$ python -q
>>> import numpy as np
>>> from numpy import linalg as LA
>>> np.set_printoptions(precision=2, suppress=True, linewidth=140, legacy="1.25")
>>> def rd(a):
...     return np.round(a, 2) + 0
... 
>>> feats = np.load("layer0.npy")
>>> feats
array([[20,  4, -4],
       [ 4, 18, -1],
       [-4, -1, 14]])
>>> # symmetric, so the eigenvalues are real
>>> x0 = np.array([2, 1, -2])
>>> rhs = feats @ x0
>>> beta, lr = np.zeros(3), 1 / LA.norm(feats, 2) ** 2
>>> for i in range(150):
...     beta -= lr * feats.T @ (feats @ beta - rhs)
...     if i % 50 == 0: print(i, round(LA.norm(feats @ beta - rhs), 2))
... 
0 10.55
50 0.0
100 0.0
>>> rd(beta)
array([ 2.,  1., -2.])
>>> rd(LA.cond(feats))
2.07
>>> rng = np.random.default_rng(67)
>>> z = rng.permutation(3)
>>> z
array([2, 1, 0])
>>> M2 = feats[z][:, z]
>>> rd(np.sort(np.abs(LA.eigvals(M2))))
array([11.83, 15.66, 24.51])
>>> M2
array([[14, -1, -4],
       [-1, 18,  4],
       [-4,  4, 20]])
>>> np.diag(M2)
array([14, 18, 20])
>>> theta = np.radians(135)
>>> r_ = np.eye(3)
>>> r_[0, 0] = r_[1, 1] = np.cos(theta)
>>> r_[0, 1], r_[1, 0] = -np.sin(theta), np.sin(theta)
>>> rd(r_)
array([[-0.71, -0.71,  0.  ],
       [ 0.71, -0.71,  0.  ],
       [ 0.  ,  0.  ,  1.  ]])
>>> M2 = feats @ r_.T
>>> np.allclose(LA.norm(feats, axis=1), LA.norm(M2, axis=1))
True
>>> rd(LA.det(r_)), rd(np.trace(r_))
(1.0, -0.41)
>>> rd(np.abs(M2 - feats).max(axis=0))
array([36.97, 27.9 ,  0.  ])
>>> rd(LA.svd(feats, compute_uv=False)), rd(LA.svd(M2, compute_uv=False))
(array([24.51, 15.66, 11.83]), array([24.51, 15.66, 11.83]))
>>> np.allclose(feats @ feats.T, M2 @ M2.T)
True
>>> M2 = feats ** -1
Traceback (most recent call last):
  File "<python-input-31>", line 1, in <module>
    M2 = feats ** -1
         ~~~~~~^^~~~
ValueError: Integers to negative integer powers are not allowed.
>>> M2 = LA.inv(feats)
>>> rd(feats @ M2)
array([[1., 0., 0.],
       [0., 1., 0.],
       [0., 0., 1.]])
>>> rd(M2)
array([[ 0.06, -0.01,  0.01],
       [-0.01,  0.06,  0.  ],
       [ 0.01,  0.  ,  0.08]])
>>> rd(LA.det(feats) * LA.det(M2))
1.0
>>> (np.abs(M2) > 1e-9).astype(int)
array([[1, 1, 1],
       [1, 1, 1],
       [1, 1, 1]])
>>> np.allclose(M2, feats.T)
False
>>> evals, evecs = LA.eigvalsh(feats)
Traceback (most recent call last):
  File "<python-input-38>", line 1, in <module>
    evals, evecs = LA.eigvalsh(feats)
    ^^^^^^^^^^^^
ValueError: too many values to unpack (expected 2)
>>> evals, evecs = LA.eigh(feats)
>>> np.unique(evals.round(6) + 0, return_counts=True)[1]
array([1, 1, 1])
>>> (evals > 1e-8).sum(), (evals < -1e-8).sum()
(3, 0)
>>> np.abs(evecs[:, -1]).round(6).argmax()
0
>>> rd(evecs.T @ feats @ evecs)
array([[11.83,  0.  ,  0.  ],
       [ 0.  , 15.66,  0.  ],
       [ 0.  ,  0.  , 24.51]])
>>> theta = np.sort(rng.uniform(-2, 2, 25))
>>> F = np.c_[theta, theta ** 2, theta ** 3] @ np.array([[-6, 1, -4], [-8, -6, 4], [2, 5, -9]])
>>> rd(F)
array([[-33.64, -62.  ,  89.98],
       [-20.72, -40.2 ,  57.55],
       [-15.51, -31.47,  44.78],
       [-10.42, -22.94,  32.47],
       [ -5.86, -15.22,  21.51],
       [ -5.53, -14.65,  20.7 ],
       [ -1.94,  -8.31,  11.89],
       [ -1.46,  -7.42,  10.68],
       [ -1.14,  -6.81,   9.84],
       [ -1.01,  -6.55,   9.48],
       [ -0.07,  -4.64,   6.88],
       [  0.  ,  -4.5 ,   6.69],
       [  0.4 ,  -3.56,   5.4 ],
       [  0.78,  -2.53,   3.99],
       [  1.  ,  -0.83,   1.59],
       [ -0.36,   0.04,  -0.21],
       [ -1.65,  -0.01,  -0.77],
       [ -3.46,  -0.23,  -1.5 ],
       [ -5.3 ,  -0.43,  -2.44],
       [ -9.42,  -0.44,  -5.79],
       [-10.03,  -0.37,  -6.47],
       [-16.41,   1.82, -17.03],
       [-18.82,   3.55, -23.09],
       [-22.68,   7.75, -36.07],
       [-26.17,  13.7 , -52.66]])
>>> cen = F - F.mean(axis=0)
>>> U, s, Vh = LA.svd(cen, full_matrices=False)
>>> rd(s)
array([159.77,  50.27,   3.25])
>>> rd(np.abs(Vh[-1]))
array([0.37, 0.82, 0.43])
>>> rd(cen.mean(axis=0))
array([0., 0., 0.])
>>> rd(Vh[0] * np.sign(Vh[0, np.abs(Vh[0]).argmax()]))
array([-0.07, -0.49,  0.87])
>>> (np.sign(U[:, 0]) == np.sign(U[0, 0])).astype(int)
array([1, 1, 1, 1, 1, 1, 1, 1, 1, 1, 0, 0, 0, 0, 0, 0, 0, 0, 0, 0, 0, 0, 0, 0, 0])
>>> np.searchsorted(np.cumsum(s ** 2) / (s ** 2).sum(), 0.9) + 1
1
>>> G = feats.T @ feats
>>> rd(LA.eigvalsh(G)[::-1])
array([600.85, 245.31, 139.84])
>>> M2 = np.c_[F[:, :1] @ np.array([[-7]]), np.array([-5, 4, -2, -3, -2, 0, 3, -1, 1, 0, -1, 3, -5, 0, -4, -4, 0, -1, 4, -1, 4, 0, -1, 5, 5])]
>>> rd(M2)
array([[235.5 ,  -5.  ],
       [145.01,   4.  ],
       [108.55,  -2.  ],
       [ 72.95,  -3.  ],
       [ 41.04,  -2.  ],
       [ 38.7 ,   0.  ],
       [ 13.55,   3.  ],
       [ 10.24,  -1.  ],
       [  8.  ,   1.  ],
       [  7.04,   0.  ],
       [  0.47,  -1.  ],
       [  0.03,   3.  ],
       [ -2.83,  -5.  ],
       [ -5.46,   0.  ],
       [ -7.02,  -4.  ],
       [  2.52,  -4.  ],
       [ 11.57,   0.  ],
       [ 24.24,  -1.  ],
       [ 37.13,   4.  ],
       [ 65.95,  -1.  ],
       [ 70.24,   4.  ],
       [114.87,   0.  ],
       [131.73,  -1.  ],
       [158.75,   5.  ],
       [183.21,   5.  ]])
>>> rd(LA.norm(LA.qr(F)[0].T @ M2, axis=0) ** 2 / ((M2 ** 2).sum(axis=0) + 1e-12))
array([1.  , 0.24])
>>> LA.matrix_rank(np.c_[F, M2])
4
>>> LA.matrix_rank(M2)
2
>>> F[25]
Traceback (most recent call last):
  File "<python-input-62>", line 1, in <module>
    F[25]
    ~^^^^
IndexError: index 25 is out of bounds for axis 0 with size 25
>>> LA.matrix_rank(F)
3
>>> rd(F.sum(axis=0))
array([-209.42, -206.25,  187.42])
>>> F.shape
(25, 3)
>>> K = np.load("data.npy")
>>> rd(K)
array([[ 0.82,  0.01,  0.31,  0.42, -0.67,  1.4 ],
       [ 0.01, -0.87, -0.46, -0.51, -0.66,  0.4 ],
       [ 0.31, -0.46, -0.21, -0.39, -0.43,  0.28],
       [ 0.42, -0.51, -0.39, -1.03, -0.15, -0.63],
       [-0.67, -0.66, -0.43, -0.15, -0.31,  0.12],
       [ 1.4 ,  0.4 ,  0.28, -0.63,  0.12, -0.4 ]])
>>> # rows and columns are dependent
>>> M2 = K + rng.integers(-2, 3, (6, 3)) @ rng.integers(-2, 3, (3, 6))
>>> rd(M2)
array([[-7.18,  5.01,  1.31, -6.58, -0.67, -4.6 ],
       [-5.99,  4.13, -1.46, -6.51,  1.34, -6.6 ],
       [ 4.31, -1.46, -1.21,  0.61, -4.43,  0.28],
       [-3.58, -0.51,  2.61, -2.03, -0.15,  1.37],
       [ 7.33, -6.66, -0.43,  7.85, -0.31,  8.12],
       [-2.6 ,  2.4 ,  0.28, -2.63,  4.12, -2.4 ]])
>>> LA.matrix_rank(M2 - K, tol=1e-8)
3
>>> rd(LA.svd(M2 - K, compute_uv=False))
array([24.3 ,  6.9 ,  4.98,  0.  ,  0.  ,  0.  ])
>>> evals, evecs = LA.eigh(K)
>>> np.unique(evals.round(6) + 0, return_counts=True)[1]
array([2, 3, 1])
>>> rd(LA.svd(K, compute_uv=False))
array([2., 2., 2., 0., 0., 0.])
>>> rd(evals)
array([-2., -2.,  0.,  0.,  0.,  2.])
>>> evals.sum(), rd(np.trace(K))
(-2.0, -2.0)
>>> rd(LA.eigvalsh(K + -1 * np.eye(6)))
array([-3., -3., -1., -1., -1.,  1.])
>>> rd(LA.eigvalsh(K @ K))
array([0., 0., 0., 4., 4., 4.])
>>> M2 = np.array([[0, 1], [-2, 3], [0, 0], [0, -1], [2, 1], [-1, 3]])
>>> rd(np.einsum("ik,kj->ij", K, M2))
array([[-2.76,  3.97],
       [ 0.01, -1.55],
       [-0.23, -0.27],
       [ 1.35, -2.13],
       [ 0.59, -2.47],
       [-0.17,  2.15]])
>>> M2 @ K
Traceback (most recent call last):
  File "<python-input-82>", line 1, in <module>
    M2 @ K
    ~~~^~~
ValueError: matmul: Input operand 1 has a mismatch in its core dimension 0, with gufunc signature (n?,k),(k,m?)->(n?,m?) (size 6 is different from 2)
>>> rd(np.einsum("ij,ij->i", K, K))
array([3.35, 1.83, 0.76, 2.08, 1.21, 2.78])
>>> np.vstack([K, M2.T]).shape
(8, 6)
>>> A = np.load("w.npy")
>>> A
array([[-1.9, -2. ,  1. , -1. ,  2. , -1. ],
       [ 2. ,  1.1, -1. ,  0. ,  0. ,  0. ],
       [ 0. , -1. ,  0.1,  1. , -1. , -2. ],
       [ 2. , -2. , -2. , -1.9,  1. , -2. ],
       [ 1. , -1. , -2. ,  2. , -0.9, -2. ],
       [-2. , -2. ,  1. , -1. ,  2. , -0.9]])
>>> M2 = LA.inv(A)
>>> (np.abs(M2) > 1e-9).astype(int)
array([[1, 1, 1, 1, 1, 1],
       [1, 1, 1, 1, 1, 1],
       [1, 1, 1, 1, 1, 1],
       [1, 1, 1, 1, 1, 1],
       [1, 1, 1, 1, 1, 1],
       [1, 1, 1, 1, 1, 1]])
>>> rd(LA.inv(M2))
array([[-1.9, -2. ,  1. , -1. ,  2. , -1. ],
       [ 2. ,  1.1, -1. ,  0. ,  0. ,  0. ],
       [ 0. , -1. ,  0.1,  1. , -1. , -2. ],
       [ 2. , -2. , -2. , -1.9,  1. , -2. ],
       [ 1. , -1. , -2. ,  2. , -0.9, -2. ],
       [-2. , -2. ,  1. , -1. ,  2. , -0.9]])
>>> rd(A @ M2)
array([[1., 0., 0., 0., 0., 0.],
       [0., 1., 0., 0., 0., 0.],
       [0., 0., 1., 0., 0., 0.],
       [0., 0., 0., 1., 0., 0.],
       [0., 0., 0., 0., 1., 0.],
       [0., 0., 0., 0., 0., 1.]])
>>> (A + A.T) / 2
array([[-1.9,  0. ,  0.5,  0.5,  1.5, -1.5],
       [ 0. ,  1.1, -1. , -1. , -0.5, -1. ],
       [ 0.5, -1. ,  0.1, -0.5, -1.5, -0.5],
       [ 0.5, -1. , -0.5, -1.9,  1.5, -1.5],
       [ 1.5, -0.5, -1.5,  1.5, -0.9,  0. ],
       [-1.5, -1. , -0.5, -1.5,  0. , -0.9]])
>>> rd(LA.det(A))
-0.64
>>> rd(np.sort(np.abs(LA.eigvals(A))))
array([0.1 , 0.49, 0.9 , 1.66, 2.97, 2.97])
>>> rd(np.trace(A))
-4.4
>>> x0 = np.array([2, 2, 2, 2, 1, 3])
>>> rhs = A @ x0
>>> rhs
array([ -8.8,   4.2,  -6.8, -12.8,  -6.9,  -8.7])
>>> rd(LA.solve(A.T, A[1]))
array([0., 1., 0., 0., 0., 0.])
>>> rd(LA.solve(A, A[:, 1]))
array([0., 1., 0., 0., 0., 0.])
>>> rd(LA.solve(A, 5 * rhs))
array([10., 10., 10., 10.,  5., 15.])
>>> rd(LA.solve(A, rhs + A[:, 4]))
array([2., 2., 2., 2., 2., 3.])
>>> A.ravel(order="F")
array([-1.9,  2. ,  0. ,  2. ,  1. , -2. , -2. ,  1.1, -1. , -2. , -1. , -2. ,  1. , -1. ,  0.1, -2. , -2. ,  1. , -1. ,  0. ,  1. , -1.9,
        2. , -1. ,  2. ,  0. , -1. ,  1. , -0.9,  2. , -1. ,  0. , -2. , -2. , -2. , -0.9])
>>> blk = A.reshape(6, 2, -1)
>>> np.swapaxes(blk, 1, 2)[2]
array([[ 0. ,  1. ],
       [-1. , -1. ],
       [ 0.1, -2. ]])
>>> rd(np.einsum("ihd,ihd->ih", blk, blk))
array([[ 8.61,  6.  ],
       [ 6.21,  0.  ],
       [ 1.01,  6.  ],
       [12.  ,  8.61],
       [ 6.  ,  8.81],
       [ 9.  ,  5.81]])
>>> U, s, Vh = LA.svd(A)
>>> np.argmax(s[:-1] / (s[1:] + 1e-6)) + 1
5
>>> M2 = U[:, :5] @ np.diag(s[:5]) @ Vh[:5]
>>> rd(M2)
array([[-1.9, -2. ,  1. , -1. ,  2. , -1. ],
       [ 2. ,  1.1, -1. ,  0. ,  0. ,  0. ],
       [ 0. , -1. ,  0.1,  1. , -1. , -2. ],
       [ 2. , -2. , -2. , -1.9,  1. , -2. ],
       [ 1. , -1. , -2. ,  2. , -0.9, -2. ],
       [-2. , -2. ,  1. , -1. ,  2. , -0.9]])
>>> LA.matrix_rank(A, rtol=0.05)
5
>>> rd(LA.norm(A - M2) / LA.norm(A))
0.0
>>> mat = np.array([[-2.0, -3.0, 0.0, 0.0, 0.0, 0.0],
...     [-3.0, 2.0, -3.0, 0.0, 0.0, 0.0],
...     [0.0, -3.0, -3.0, -3.0, 0.0, 0.0],
...     [0.0, 0.0, -3.0, -1.0, -3.0, 0.0],
...     [0.0, 0.0, 0.0, -3.0, 2.0, -3.0],
...     [0.0, 0.0, 0.0, 0.0, -3.0, -2.0]])
>>> round(np.log10(LA.cond(mat)))
2
>>> rd(LA.norm(mat, 2) / LA.norm(mat))
0.61
>>> [round(float(x), 2) for x in LA.svd(mat, compute_uv=False)[:3]]
[6.54, 5.36, 4.36]
>>> np.argsort(-LA.norm(mat, axis=0).round(6), kind="stable")[:3]
array([2, 1, 4])
>>> rd(np.abs(LA.svd(mat)[2][-1]))
array([0.31, 0.2 , 0.45, 0.63, 0.27, 0.44])
>>> r0 = np.array([2, 5, 1, 3, 1, 2])
>>> M2 = mat + np.outer(r0, np.eye(6)[0])
>>> M2
array([[ 0., -3.,  0.,  0.,  0.,  0.],
       [ 2.,  2., -3.,  0.,  0.,  0.],
       [ 1., -3., -3., -3.,  0.,  0.],
       [ 3.,  0., -3., -1., -3.,  0.],
       [ 1.,  0.,  0., -3.,  2., -3.],
       [ 2.,  0.,  0.,  0., -3., -2.]])
>>> rd(LA.det(M2) / LA.det(mat)), rd(1 + LA.solve(mat, r0)[0])
(-1.24, -1.24)
>>> LA.matrix_rank(M2 - mat)
1
>>> s = 20 * 0.9 ** np.arange(6)
>>> J = rng.normal(size=(14, 6)) * rng.permutation(s)
>>> rd(J)
array([[  6.65, -17.44,  -3.04,  -6.65, -30.61, -20.95],
       [ -8.25,  -0.26,   9.07, -16.1 ,  -9.81,  -0.15],
       [ -4.72, -13.1 ,  12.99,   5.57,  27.45,  11.05],
       [ 15.36,   6.63, -22.84,   9.83,  17.15,   0.95],
       [ -1.28, -13.28,  -9.83,  17.58, -14.88, -24.57],
       [ -2.84, -12.74, -12.63,   6.48, -51.04,   2.67],
       [ -7.29, -14.54,  -9.57,  -3.6 ,  39.52,   1.  ],
       [  1.36,  17.56,   2.86,   4.36, -17.43, -11.37],
       [ -1.47,  -9.5 ,  -2.59, -16.26,  27.14,   3.09],
       [-13.42,  -6.25,   4.99,   0.51, -12.65, -14.4 ],
       [  5.91,  11.39,   7.39,  18.89, -18.79,   9.7 ],
       [-13.04,   2.27,  -5.  , -26.69,   9.2 ,   9.  ],
       [-23.4 ,  15.19,  23.85, -17.08,   2.11,   7.72],
       [  9.29,  43.95,  10.99,  16.14,   1.79,  -6.35]])
>>> cen = J - J.mean(axis=0)
>>> U, s, Vh = LA.svd(cen, full_matrices=False)
>>> rd(cen.mean(axis=0))
array([0., 0., 0., 0., 0., 0.])
>>> np.searchsorted(np.cumsum(s ** 2) / (s ** 2).sum(), 0.9) + 1
4
>>> np.abs(U[:, 0]).argmax()
5
>>> rd(s ** 2 / (s ** 2).sum())
array([0.45, 0.23, 0.18, 0.06, 0.06, 0.02])
>>> LA.matrix_rank(cen)
6
>>> rd(s)
array([93.62, 67.3 , 59.44, 34.69, 33.98, 19.12])
>>> rd(Vh[0] * np.sign(Vh[0, np.abs(Vh[0]).argmax()]))
array([-0.1 , -0.01,  0.05, -0.23,  0.94,  0.23])
